% ipython --no-banner

In [1]: import numpy as np

In [2]: from numpy import linalg as LA

In [3]: np.set_printoptions(precision=2, suppress=True, linewidth=120)

In [4]: E = np.loadtxt("arr.csv", delimiter=",")

In [5]: print(E)
[[0. 0. 0. 0.]
 [0. 0. 0. 0.]
 [0. 1. 3. 0.]
 [0. 3. 2. 3.]]

In [6]: print(LA.cond(E) > 100)
True

In [7]: F = np.loadtxt("mat.csv", delimiter=",")

In [8]: print(F)
[[0. 1. 1. 1. 1. 1. 1. 1. 1.]
 [1. 0. 1. 1. 1. 1. 1. 1. 1.]
 [1. 1. 0. 1. 1. 1. 1. 1. 1.]
 [1. 1. 1. 0. 1. 1. 1. 1. 1.]
 [1. 1. 1. 1. 0. 1. 1. 1. 1.]
 [1. 1. 1. 1. 1. 0. 1. 1. 1.]
 [1. 1. 1. 1. 1. 1. 0. 1. 1.]
 [1. 1. 1. 1. 1. 1. 1. 0. 1.]
 [1. 1. 1. 1. 1. 1. 1. 1. 0.]]

In [9]: vals, V = LA.eigh(F)

In [10]: print(np.round(V.T @ F @ V, 2) + 0)
[[-1.  0.  0.  0.  0.  0.  0.  0.  0.]
 [ 0. -1.  0.  0.  0.  0.  0.  0.  0.]
 [ 0.  0. -1.  0.  0.  0.  0.  0.  0.]
 [ 0.  0.  0. -1.  0.  0.  0.  0.  0.]
 [ 0.  0.  0.  0. -1.  0.  0.  0.  0.]
 [ 0.  0.  0.  0.  0. -1.  0.  0.  0.]
 [ 0.  0.  0.  0.  0.  0. -1.  0.  0.]
 [ 0.  0.  0.  0.  0.  0.  0. -1.  0.]
 [ 0.  0.  0.  0.  0.  0.  0.  0.  8.]]

In [11]: print(np.abs(V[:, -1]))
[0.33 0.33 0.33 0.33 0.33 0.33 0.33 0.33 0.33]

In [12]: print(np.abs(V[:, -1]).round(6).argmax())
0

In [13]: print(np.round(V @ np.diag(vals) @ V.T, 2) + 0)
[[0. 1. 1. 1. 1. 1. 1. 1. 1.]
 [1. 0. 1. 1. 1. 1. 1. 1. 1.]
 [1. 1. 0. 1. 1. 1. 1. 1. 1.]
 [1. 1. 1. 0. 1. 1. 1. 1. 1.]
 [1. 1. 1. 1. 0. 1. 1. 1. 1.]
 [1. 1. 1. 1. 1. 0. 1. 1. 1.]
 [1. 1. 1. 1. 1. 1. 0. 1. 1.]
 [1. 1. 1. 1. 1. 1. 1. 0. 1.]
 [1. 1. 1. 1. 1. 1. 1. 1. 0.]]

In [14]: print(vals)
[-1. -1. -1. -1. -1. -1. -1. -1.  8.]

In [15]: print(LA.eigvalsh(F + -1 * np.eye(9)))
[-2. -2. -2. -2. -2. -2. -2. -2.  7.]

In [16]: print(np.unique(vals.round(6) + 0, return_counts=True)[1])
[8 1]

In [17]: print(np.round(vals.sum(), 2), np.trace(F))
0.0 0.0

In [18]: A2 = LA.inv(F)

In [19]: print(np.allclose(A2, F.T))
False

In [20]: print(np.round(LA.slogdet(F)[0], 2))
1.0

In [21]: print(np.round(LA.det(F) * LA.det(A2), 2))
1.0

In [22]: print(np.round(F @ A2, 2) + 0)
[[1. 0. 0. 0. 0. 0. 0. 0. 0.]
 [0. 1. 0. 0. 0. 0. 0. 0. 0.]
 [0. 0. 1. 0. 0. 0. 0. 0. 0.]
 [0. 0. 0. 1. 0. 0. 0. 0. 0.]
 [0. 0. 0. 0. 1. 0. 0. 0. 0.]
 [0. 0. 0. 0. 0. 1. 0. 0. 0.]
 [0. 0. 0. 0. 0. 0. 1. 0. 0.]
 [0. 0. 0. 0. 0. 0. 0. 1. 0.]
 [0. 0. 0. 0. 0. 0. 0. 0. 1.]]

In [23]: print(np.round(LA.inv(A2), 2) + 0)
[[0. 1. 1. 1. 1. 1. 1. 1. 1.]
 [1. 0. 1. 1. 1. 1. 1. 1. 1.]
 [1. 1. 0. 1. 1. 1. 1. 1. 1.]
 [1. 1. 1. 0. 1. 1. 1. 1. 1.]
 [1. 1. 1. 1. 0. 1. 1. 1. 1.]
 [1. 1. 1. 1. 1. 0. 1. 1. 1.]
 [1. 1. 1. 1. 1. 1. 0. 1. 1.]
 [1. 1. 1. 1. 1. 1. 1. 0. 1.]
 [1. 1. 1. 1. 1. 1. 1. 1. 0.]]

In [24]: W0 = np.load("run16.npy")

In [25]: print(W0)
[[0 0 1 0]
 [0 1 0 0]
 [0 0 0 1]
 [3 0 0 0]]

In [26]: # splits into 2 blocks

In [27]: rng = np.random.default_rng(961551)

In [28]: z = rng.permutation(4)

In [29]: print(z)
[0 1 2 3]

In [30]: A2 = W0[z][:, z]

In [31]: print(round(LA.det(A2), 2), round(float(LA.det(W0[z])), 2))
3.0 3.0

In [32]: print(A2)
[[0 0 1 0]
 [0 1 0 0]
 [0 0 0 1]
 [3 0 0 0]]

In [33]: print(np.trace(A2))
1

In [34]: q, V = LA.qr(A2[:, :2])[0], LA.qr(A2[:, 2:])[0]

In [35]: s = LA.svd(q.T @ V, compute_uv=False)

In [36]: print((s > 0.9).sum())
0

In [37]: print(round(float(LA.norm(q @ q.T - V @ V.T, 2)), 2))
1.0

In [38]: print(np.degrees(np.arccos(s.clip(0, 1))))
[90. 90.]

In [39]: A2 = E + rng.integers(-2, 3, (4, 2)) @ rng.integers(-2, 3, (2, 4))

In [40]: print(A2)
[[ 6.  4. -6. -3.]
 [ 8.  4. -8. -2.]
 [-8. -3. 11.  2.]
 [-8. -1. 10.  5.]]

In [41]: print(LA.matrix_rank(A2 - E, tol=1e-8))
2

In [42]: print(np.round(LA.svd(A2 - E, compute_uv=False), 2) + 0)
[23.21  1.55  0.    0.  ]

In [43]: print(np.abs(A2 - E).sum(axis=1))
[19. 22. 22. 22.]

In [44]: print(A2 - E)
[[ 6.  4. -6. -3.]
 [ 8.  4. -8. -2.]
 [-8. -4.  8.  2.]
 [-8. -4.  8.  2.]]

In [45]: arr = np.array([[-2.94, -4.97, -0.16, 2.27],
    ...:     [-4.97, -2.15, 0.84, 0.26],
    ...:     [-0.16, 0.84, 0.68, 1.68],
    ...:     [2.27, 0.26, 1.68, -0.59]])

In [46]: # symmetric, so the eigenvalues are real

In [47]: f = np.array([9, 3, 5, 4])

In [48]: A2 = arr + np.outer(f, np.eye(4)[0])

In [49]: print(round(LA.det(A2) / LA.det(arr), 2), round(float(1 + LA.solve(arr, f)[0]), 2))
1.45 1.45

In [50]: print(LA.matrix_rank(A2 - arr))
1

In [51]: print(LA.matrix_rank(LA.inv(A2) - LA.inv(arr), tol=1e-8))
1
